% python3 -q
>>> import numpy as np
>>> np.set_printoptions(precision=3, suppress=True, linewidth=120, legacy="1.25")
>>> feats = np.vander(np.arange(6) - 3, 4, increasing=True)
>>> print(feats)
[[  1  -3   9 -27]
 [  1  -2   4  -8]
 [  1  -1   1  -1]
 [  1   0   0   0]
 [  1   1   1   1]
 [  1   2   4   8]]
>>> # row 0 is much longer than the rest
>>> x0 = np.array([0, 2, 3, 3])
>>> rhs = feats @ x0
>>> print(np.round(np.linalg.lstsq(feats, rhs)[0], 3) + 0)
[0. 2. 3. 3.]
>>> try:
...     np.linalg.solve(feats, rhs)
... except np.linalg.LinAlgError as e:
...     print(repr(e))
... 
LinAlgError('Last 2 dimensions of the array must be square')
>>> rng = np.random.default_rng(92540)
>>> rhs = rhs + 0.1 * rng.normal(size=6)
>>> print(rhs)
[-59.946 -16.15   -2.      0.086   7.86   39.956]
>>> b, *_ = np.linalg.lstsq(feats, rhs)
>>> print([round(float(np.linalg.norm(np.linalg.solve(feats.T @ feats + lam * np.eye(4), feats.T @ rhs))), 2) for lam in (0, 1, 10, 100)])
[4.69, 4.53, 3.89, 2.38]
>>> print(round(np.linalg.norm(rhs - feats @ b), 3))
0.204
>>> q, vecs = np.linalg.qr(feats[:, :3])[0], np.linalg.qr(feats[:, 3:])[0]
>>> sigma = np.linalg.svd(q.T @ vecs, compute_uv=False)
>>> print(np.round(np.linalg.norm(q @ q.T - vecs @ vecs.T, 2), 3))
1.0
>>> print(np.degrees(np.arccos(sigma.clip(0, 1))))
[15.942]
>>> other = np.array([[-2, 1, -2], [-2, 1, 1], [0, -2, -1], [-1, 0, -1]])
>>> print(np.einsum("ij->j", feats))
[  6  -3  19 -27]
>>> print(np.linalg.matrix_rank(feats @ other))
3
>>> J = np.loadtxt("m.csv", delimiter=",")
>>> print(J)
[[ -2.721  -7.015   0.051]
 [ -3.88    4.225   3.63 ]
 [  9.012  17.859  -1.531]
 [ 13.877  22.083  -3.834]
 [ -4.202  -9.739   0.428]
 [ -4.007 -17.558  -1.664]
 [ 11.741  21.128  -2.546]
 [ -5.661   5.388   5.082]
 [  0.216  13.788   3.119]
 [ -0.624   1.864   0.707]
 [ 13.405  19.885  -3.962]]
>>> labels = J[:, 2] > np.median(J[:, 2])
>>> r0 = J[labels].mean(axis=0) - J[~labels].mean(axis=0)
>>> print(np.argsort(-np.abs(r0).round(6), kind="stable"))
[0 1 2]
>>> Xs = J - J.mean(axis=0)
>>> Uu, sigma, VT = np.linalg.svd(Xs, full_matrices=False)
>>> print(np.round((sigma ** 2).sum() ** 2 / (sigma ** 4).sum(), 3))
1.19
>>> print(np.round(Xs.mean(axis=0), 3) + 0)
[0. 0. 0.]
>>> print(sigma)
[48.473 15.027  0.181]
>>> print(VT[0] * np.sign(VT[0, np.abs(VT[0]).argmax()]))
[ 0.462  0.883 -0.089]
>>> print(np.abs(Uu[:, 0]).argmax())
5
>>> x0 = np.array([-1, -1, -3])
>>> rhs = J @ x0
>>> print(np.round(np.linalg.pinv(J) @ J, 3) + 0)
[[1. 0. 0.]
 [0. 1. 0.]
 [0. 0. 1.]]
>>> rhs = rhs + 0.3 * rng.normal(size=11)
>>> print(rhs)
[  9.526 -10.93  -22.45  -24.44   12.878  26.319 -25.357 -15.396 -23.546  -3.006 -21.74 ]
>>> b, *_ = np.linalg.lstsq(J, rhs)
>>> print(b)
[-1.652 -0.764 -3.986]
>>> print([round(float(np.linalg.norm(np.linalg.solve(J.T @ J + lam * np.eye(3), J.T @ rhs))), 2) for lam in (0, 1, 10, 100)])
[4.38, 1.79, 1.74, 1.46]
>>> print(round(np.linalg.norm(rhs - J @ b), 3))
0.763
>>> F = np.load("run19.npy")
>>> print(F)
[[ 4  4  4]
 [ 4  8  8]
 [ 4  8 12]]
>>> labels = rng.permutation(3)
>>> print(labels)
[0 2 1]
>>> other = F[labels][:, labels]
>>> print(np.allclose(other, F))
False
>>> print(np.round(np.linalg.det(other), 3), np.round(np.linalg.det(F[labels]), 3))
64.0 -64.0
>>> print(np.sort(np.abs(np.linalg.eigvals(other))))
[ 1.232  2.572 20.196]
>>> print(other)
[[ 4  4  4]
 [ 4 12  8]
 [ 4  8  8]]
>>> print(np.trace(other))
24
